$ python3 -q
>>> import numpy as np
>>> np.set_printoptions(precision=2, suppress=True, linewidth=160, sign=" ")
>>> def rnd(a):
...     return np.round(a, 2) + 0
... 
>>> feats = np.load("test1.npy")
>>> feats
array([[-3,  2, -3],
       [ 1,  1, -2],
       [-3,  2, -3]])
>>> rnd(np.linalg.eigvals(feats))
array([-5.7,  0.7,  0. ])
>>> rnd(np.linalg.det(feats[::-1]))
np.float64(0.0)
>>> rng = np.random.default_rng(20)
>>> z = rng.permutation(3)
>>> z
array([ 0,  1,  2])
>>> M2 = feats[z][:, z]
>>> np.diag(M2)
array([-3,  1, -3])
>>> rnd(np.sort(np.abs(np.linalg.eigvals(M2))))
array([ 0. ,  0.7,  5.7])
>>> rnd(np.linalg.det(M2)), rnd(np.linalg.det(feats[z]))
(np.float64(0.0), np.float64(0.0))
>>> [round(float(x), 2) for x in np.linalg.svd(feats, compute_uv=False)[:3]]
[6.73, 2.17, 0.0]
>>> rnd(np.linalg.norm(feats, 2) / np.linalg.norm(feats))
np.float64(0.95)
>>> np.argsort(-np.linalg.norm(feats, axis=0).round(6), kind="stable")[:3]
array([ 2,  0,  1])
>>> np.linalg.cond(feats) > 100
np.True_
>>> arr = np.array([[-1.6, -0.8, 0.4, -0.1],
...     [-0.2, 1.1, -0.4, -1.7],
...     [1.4, 0.1, 0.7, -0.2]])
>>> arr
array([[-1.6, -0.8,  0.4, -0.1],
       [-0.2,  1.1, -0.4, -1.7],
       [ 1.4,  0.1,  0.7, -0.2]])
>>> M2 = np.array([[1, 0], [-1, 1], [3, 3], [-2, -2]])
>>> rnd(np.einsum("ik,kj->ij", arr, M2))
array([[ 0.6,  0.6],
       [ 0.9,  3.3],
       [ 3.8,  2.6]])
>>> rnd(arr @ M2)
array([[ 0.6,  0.6],
       [ 0.9,  3.3],
       [ 3.8,  2.6]])
>>> rnd(np.einsum("ij->j", arr))
array([-0.4,  0.4,  0.7, -2. ])
>>> M2 @ arr
Traceback (most recent call last):
  File "<python-input-24>", line 1, in <module>
    M2 @ arr
    ~~~^~~~~
ValueError: matmul: Input operand 1 has a mismatch in its core dimension 0, with gufunc signature (n?,k),(k,m?)->(n?,m?) (size 3 is different from 2)
>>> np.linalg.matrix_rank(arr @ M2)
np.int64(2)
>>> t = np.radians(72)
>>> R = np.eye(4)
>>> R[0, 0] = R[2, 2] = np.cos(t)
>>> R[0, 2], R[2, 0] = -np.sin(t), np.sin(t)
>>> rnd(R)
array([[ 0.31,  0.  , -0.95,  0.  ],
       [ 0.  ,  1.  ,  0.  ,  0.  ],
       [ 0.95,  0.  ,  0.31,  0.  ],
       [ 0.  ,  0.  ,  0.  ,  1.  ]])
>>> M2 = arr @ R.T
>>> rnd(M2)
array([[-0.87, -0.8 , -1.4 , -0.1 ],
       [ 0.32,  1.1 , -0.31, -1.7 ],
       [-0.23,  0.1 ,  1.55, -0.2 ]])
>>> rnd(np.linalg.det(R)), rnd(np.trace(R))
(np.float64(1.0), np.float64(2.62))
>>> np.allclose(np.linalg.norm(arr, axis=1), np.linalg.norm(M2, axis=1))
True
>>> gram = arr.T @ arr
>>> rnd(np.linalg.svd(arr, compute_uv=False) ** 2)
array([ 5.16,  4.2 ,  0.81])
>>> np.trace(gram), rnd((arr ** 2).sum())
(np.float64(10.17), np.float64(10.17))
>>> (arr @ arr.T).shape
(3, 3)
>>> rnd(np.linalg.eigvalsh(gram)[::-1])
array([ 5.16,  4.2 ,  0.81,  0.  ])
>>> rnd(np.diag(gram))
array([ 4.56,  1.86,  0.81,  2.94])
>>> rnd(gram)
array([[ 4.56,  1.2 ,  0.42,  0.22],
       [ 1.2 ,  1.86, -0.69, -1.81],
       [ 0.42, -0.69,  0.81,  0.5 ],
       [ 0.22, -1.81,  0.5 ,  2.94]])
>>> np.linalg.norm(arr, axis=1).argmax()
np.int64(1)
>>> rnd(np.linalg.norm(arr, axis=1))
array([ 1.84,  2.07,  1.58])
>>> rnd(np.linalg.norm(arr, "nuc"))
np.float64(5.22)
>>> rnd(arr[1] @ arr[2])
np.float64(-0.11)
>>> rnd(np.linalg.norm(arr, axis=0))
array([ 2.14,  1.36,  0.9 ,  1.71])
>>> rnd(np.linalg.norm(arr) ** 2 / np.linalg.norm(arr, 2) ** 2)
np.float64(1.97)
>>> rnd(np.linalg.norm(arr[1] - arr[2]))
np.float64(2.65)
>>> arr.shape
(3, 4)
>>> rnd(arr.sum(axis=1))
array([-2.1, -1.2,  2. ])
>>> rnd(arr.mean(axis=0))
array([-0.13,  0.13,  0.23, -0.67])
>>> np.unravel_index(np.abs(arr).argmax(), arr.shape)
(np.int64(1), np.int64(3))
>>> np.linalg.rank(arr)
Traceback (most recent call last):
  File "<python-input-53>", line 1, in <module>
    np.linalg.rank(arr)
    ^^^^^^^^^^^^^^
AttributeError: module 'numpy.linalg' has no attribute 'rank'
>>> np.abs(arr).max()
np.float64(1.7)
>>> rnd(arr - arr[0])
array([[ 0. ,  0. ,  0. ,  0. ],
       [ 1.4,  1.9, -0.8, -1.6],
       [ 3. ,  0.9,  0.3, -0.1]])
>>> rnd(np.diff(arr, axis=0))
array([[ 1.4,  1.9, -0.8, -1.6],
       [ 1.6, -1. ,  1.1,  1.5]])
>>> rnd(arr.sum(axis=0))
array([-0.4,  0.4,  0.7, -2. ])
>>> M = np.array([[0.0, -2.0, 1.0, 0.0],
...     [2.0, -4.0, 2.0, -1.0],
...     [2.0, -2.0, 1.0, -2.0],
...     [2.0, -2.0, 2.0, -3.0]])
>>> M2 = M + rng.integers(-2, 3, (4, 1)) @ rng.integers(-2, 3, (1, 4))
>>> M2
array([[ 1., -2.,  2.,  0.],
       [ 2., -4.,  2., -1.],
       [ 0., -2., -1., -2.],
       [ 4., -2.,  4., -3.]])
>>> rnd(np.linalg.svd(M2 - M, compute_uv=False))
array([ 4.24,  0.  ,  0.  ,  0.  ])
>>> M2 - M
array([[ 1.,  0.,  1.,  0.],
       [ 0.,  0.,  0.,  0.],
       [-2.,  0., -2.,  0.],
       [ 2.,  0.,  2.,  0.]])
